$ ipython --no-banner

In [1]: import numpy as np

In [2]: np.set_printoptions(precision=3, suppress=True, linewidth=200, sign=" ")

In [3]: tidy = lambda a: np.round(a, 3) + 0

In [4]: C = 20 * np.array([[-0.6, 0.2, -0.8], [-1.1, -0.4, 0.8], [0.2, -1.7, 1.2]])

In [5]: rng = np.random.default_rng(788)

In [6]: lab = rng.integers(0, 3, 23)

In [7]: W0 = C[lab] + rng.normal(size=(23, 3))

In [8]: tidy(W0)
Out[8]: 
array([[-20.777,  -7.193,  16.121],
       [-11.847,   3.05 , -15.346],
       [  3.96 , -33.063,  26.501],
       [  2.908, -33.501,  23.387],
       [-21.45 ,  -8.15 ,  16.096],
       [-11.592,   3.472, -15.234],
       [-13.363,   2.243, -17.019],
       [  4.138, -33.179,  25.35 ],
       [-21.492,  -8.38 ,  14.636],
       [-22.063,  -6.188,  13.497],
       [-10.853,   3.426, -15.538],
       [  4.838, -34.235,  23.964],
       [-21.5  ,  -7.314,  14.786],
       [-21.501,  -7.925,  15.959],
       [-12.403,   4.203, -15.294],
       [-20.515,  -8.94 ,  15.321],
       [  3.738, -34.268,  24.436],
       [-22.951,  -8.383,  15.703],
       [-20.389,  -8.281,  16.43 ],
       [-11.403,   2.755, -15.13 ],
       [  3.498, -35.374,  22.965],
       [-22.961,  -8.999,  14.889],
       [ -9.928,   3.385, -14.71 ]])

In [9]: Xs = W0 - W0.mean(axis=0)

In [10]: U, sigma, Vt = np.linalg.svd(Xs, full_matrices=False)

In [11]: tidy(Xs.mean(axis=0))
Out[11]: array([ 0.,  0.,  0.])

In [12]: np.searchsorted(np.cumsum(sigma ** 2) / (sigma ** 2).sum(), 0.9) + 1
Out[12]: np.int64(2)

In [13]: tidy(sigma ** 2 / (sigma ** 2).sum())
Out[13]: array([ 0.791,  0.207,  0.002])

In [14]: F = np.diag(np.array([-1, 2, 1, -2, 0]))

In [15]: F
Out[15]: 
array([[-1,  0,  0,  0,  0],
       [ 0,  2,  0,  0,  0],
       [ 0,  0,  1,  0,  0],
       [ 0,  0,  0, -2,  0],
       [ 0,  0,  0,  0,  0]])

In [16]: U, sigma, Vt = np.linalg.svd(F)

In [17]: np.argmax(sigma[:-1] / (sigma[1:] + 1e-6)) + 1
Out[17]: np.int64(4)

In [18]: sigma
Out[18]: array([ 2.,  2.,  1.,  1.,  0.])

In [19]: A2 = U[:, :4] @ np.diag(sigma[:4]) @ Vt[:4]

In [20]: A2
Out[20]: 
array([[-1.,  0.,  0.,  0.,  0.],
       [ 0.,  2.,  0.,  0.,  0.],
       [ 0.,  0.,  1.,  0.,  0.],
       [ 0.,  0.,  0., -2.,  0.],
       [ 0.,  0.,  0.,  0.,  0.]])

In [21]: np.abs(F - A2).max()
Out[21]: np.float64(0.0)

In [22]: A2 = np.array([[0, 0, 0], [1, 1, 2]])

In [23]: C = np.kron(A2, F)

In [24]: C
Out[24]: 
array([[ 0,  0,  0,  0,  0,  0,  0,  0,  0,  0,  0,  0,  0,  0,  0],
       [ 0,  0,  0,  0,  0,  0,  0,  0,  0,  0,  0,  0,  0,  0,  0],
       [ 0,  0,  0,  0,  0,  0,  0,  0,  0,  0,  0,  0,  0,  0,  0],
       [ 0,  0,  0,  0,  0,  0,  0,  0,  0,  0,  0,  0,  0,  0,  0],
       [ 0,  0,  0,  0,  0,  0,  0,  0,  0,  0,  0,  0,  0,  0,  0],
       [-1,  0,  0,  0,  0, -1,  0,  0,  0,  0, -2,  0,  0,  0,  0],
       [ 0,  2,  0,  0,  0,  0,  2,  0,  0,  0,  0,  4,  0,  0,  0],
       [ 0,  0,  1,  0,  0,  0,  0,  1,  0,  0,  0,  0,  2,  0,  0],
       [ 0,  0,  0, -2,  0,  0,  0,  0, -2,  0,  0,  0,  0, -4,  0],
       [ 0,  0,  0,  0,  0,  0,  0,  0,  0,  0,  0,  0,  0,  0,  0]])

In [25]: tidy(np.linalg.norm(C, 2)), tidy(np.linalg.norm(A2, 2) * np.linalg.norm(F, 2))
Out[25]: (np.float64(4.899), np.float64(4.899))

In [26]: C.shape
Out[26]: (10, 15)
